$ python3 -q
>>> import numpy as np
>>> import numpy.linalg as la
>>> np.set_printoptions(suppress=True, linewidth=200)
>>> J = np.load("w.npy")
>>> J
array([[ 1, -1,  1],
       [ 4, -4, -5],
       [ 0,  0,  1]])
>>> # rows and columns are dependent
>>> t = np.radians(45)
>>> Rm = np.eye(3)
>>> Rm[0, 0] = Rm[2, 2] = np.cos(t)
>>> Rm[0, 2], Rm[2, 0] = -np.sin(t), np.sin(t)
>>> print(Rm.round(1))
[[ 0.7  0.  -0.7]
 [ 0.   1.   0. ]
 [ 0.7  0.   0.7]]
>>> Y = J @ Rm.T
>>> Y.round(1) + 0
array([[ 0. , -1. ,  1.4],
       [ 6.4, -4. , -0.7],
       [-0.7,  0. ,  0.7]])
>>> np.allclose(la.norm(J, axis=1), la.norm(Y, axis=1))
True
>>> Y = la.invert(Rm)
Traceback (most recent call last):
  File "<python-input-14>", line 1, in <module>
    Y = la.invert(Rm)
        ^^^^^^^^^
AttributeError: module 'numpy.linalg' has no attribute 'invert'
>>> Y = la.inv(Rm)
>>> print(np.round(la.det(Rm) * Y, 1))
[[ 0.7  0.   0.7]
 [ 0.   1.   0. ]
 [-0.7  0.   0.7]]
>>> round(float(la.slogdet(Rm)[0]), 1)
1.0
>>> np.argsort(-la.norm(J, axis=0).round(6), kind="stable")[:3]
array([2, 0, 1])
>>> la.cond(J) > 100
np.True_
>>> rng = np.random.default_rng(3190)
>>> data = np.eye(4, dtype=int)[rng.permutation(4)] * np.array([5, -4, 4, 1])
>>> print(data)
[[ 0 -4  0  0]
 [ 0  0  0  1]
 [ 0  0  4  0]
 [ 5  0  0  0]]
>>> # 2 groups of indices that never mix
>>> print(np.round(la.norm(data, axis=0), 1))
[5. 4. 4. 1.]
>>> round(float(la.norm(data[2] - data[1])), 1)
4.1
>>> print(la.norm(data, axis=1).argmax())
3
>>> M = rng.normal(size=(24, 4))
>>> M = 3 * M / la.norm(M, axis=1, keepdims=True)
>>> print(M.round(1))
[[ 1.2 -0.3 -2.3  1.6]
 [ 0.8  2.1  1.   1.7]
 [ 2.7 -0.9  0.7 -0.7]
 [-0.6  1.1 -2.7 -0.3]
 [-0.8 -2.4 -1.1 -1.1]
 [-2.6 -0.1  1.5  0.2]
 [-0.8  0.1 -2.2 -1.9]
 [ 1.   1.6 -0.3 -2.3]
 [ 1.5  1.9  0.9  1.5]
 [ 1.2  1.7  0.1  2.1]
 [ 1.7 -1.8  1.1  1.3]
 [-0.9  1.7 -1.9  1.3]
 [ 0.8 -1.3 -1.5 -2.2]
 [-1.5 -2.4 -0.2  1. ]
 [ 0.2  1.6 -1.5  2. ]
 [ 0.2 -1.2 -0.1 -2.8]
 [-2.1 -1.5 -0.1 -1.5]
 [ 1.6 -0.6  2.4 -0.3]
 [-1.1  2.   0.2  1.9]
 [ 0.5  0.4 -2.7  1.2]
 [ 1.7 -1.8  1.3  0.9]
 [ 0.2  2.2  0.9  1.9]
 [ 0.7  0.5 -2.8  0.7]
 [-0.5 -2.3 -1.4  1.1]]
>>> O, Rm = la.qr(M)
>>> O.round(1) + 0
array([[-0.2,  0.1,  0.3,  0.2],
       [-0.1, -0.3, -0.1,  0.1],
       [-0.4,  0.2,  0. , -0.1],
       [ 0.1, -0.2,  0.3, -0.1],
       [ 0.1,  0.3,  0.1,  0. ],
       [ 0.4,  0. , -0.3,  0.1],
       [ 0.1,  0. ,  0.3, -0.3],
       [-0.2, -0.2,  0.1, -0.4],
       [-0.2, -0.2, -0.1,  0.1],
       [-0.2, -0.2,  0. ,  0.2],
       [-0.3,  0.3, -0.1,  0.2],
       [ 0.1, -0.2,  0.2,  0.1],
       [-0.1,  0.2,  0.2, -0.3],
       [ 0.2,  0.3,  0. ,  0.3],
       [ 0. , -0.2,  0.2,  0.2],
       [ 0. ,  0.2,  0. , -0.3],
       [ 0.3,  0.2,  0. , -0.1],
       [-0.2,  0.1, -0.3,  0. ],
       [ 0.2, -0.3, -0.1,  0.2],
       [-0.1,  0. ,  0.4,  0.2],
       [-0.3,  0.3, -0.1,  0.2],
       [ 0. , -0.3, -0.1,  0.1],
       [-0.1, -0.1,  0.4,  0.1],
       [ 0.1,  0.3,  0.2,  0.3]])
>>> np.trace(O @ O.T)
np.float64(4.0)
>>> np.round(O @ Rm, 1)
array([[ 1.2, -0.3, -2.3,  1.6],
       [ 0.8,  2.1,  1. ,  1.7],
       [ 2.7, -0.9,  0.7, -0.7],
       [-0.6,  1.1, -2.7, -0.3],
       [-0.8, -2.4, -1.1, -1.1],
       [-2.6, -0.1,  1.5,  0.2],
       [-0.8,  0.1, -2.2, -1.9],
       [ 1. ,  1.6, -0.3, -2.3],
       [ 1.5,  1.9,  0.9,  1.5],
       [ 1.2,  1.7,  0.1,  2.1],
       [ 1.7, -1.8,  1.1,  1.3],
       [-0.9,  1.7, -1.9,  1.3],
       [ 0.8, -1.3, -1.5, -2.2],
       [-1.5, -2.4, -0.2,  1. ],
       [ 0.2,  1.6, -1.5,  2. ],
       [ 0.2, -1.2, -0.1, -2.8],
       [-2.1, -1.5, -0.1, -1.5],
       [ 1.6, -0.6,  2.4, -0.3],
       [-1.1,  2. ,  0.2,  1.9],
       [ 0.5,  0.4, -2.7,  1.2],
       [ 1.7, -1.8,  1.3,  0.9],
       [ 0.2,  2.2,  0.9,  1.9],
       [ 0.7,  0.5, -2.8,  0.7],
       [-0.5, -2.3, -1.4,  1.1]])
>>> Rm.round(1)
array([[-6.4, -0.6, -1.2, -1. ],
       [ 0. , -7.7,  0.5, -2.8],
       [ 0. ,  0. , -7.5, -0.3],
       [ 0. ,  0. ,  0. ,  6.9]])
>>> np.round(O.T @ O, 1) + 0
array([[1., 0., 0., 0.],
       [0., 1., 0., 0.],
       [0., 0., 1., 0.],
       [0., 0., 0., 1.]])
>>> round(abs(Rm[0, 0]), 1), np.round(la.norm(M[:, 0]), 1)
(np.float64(6.4), np.float64(6.4))
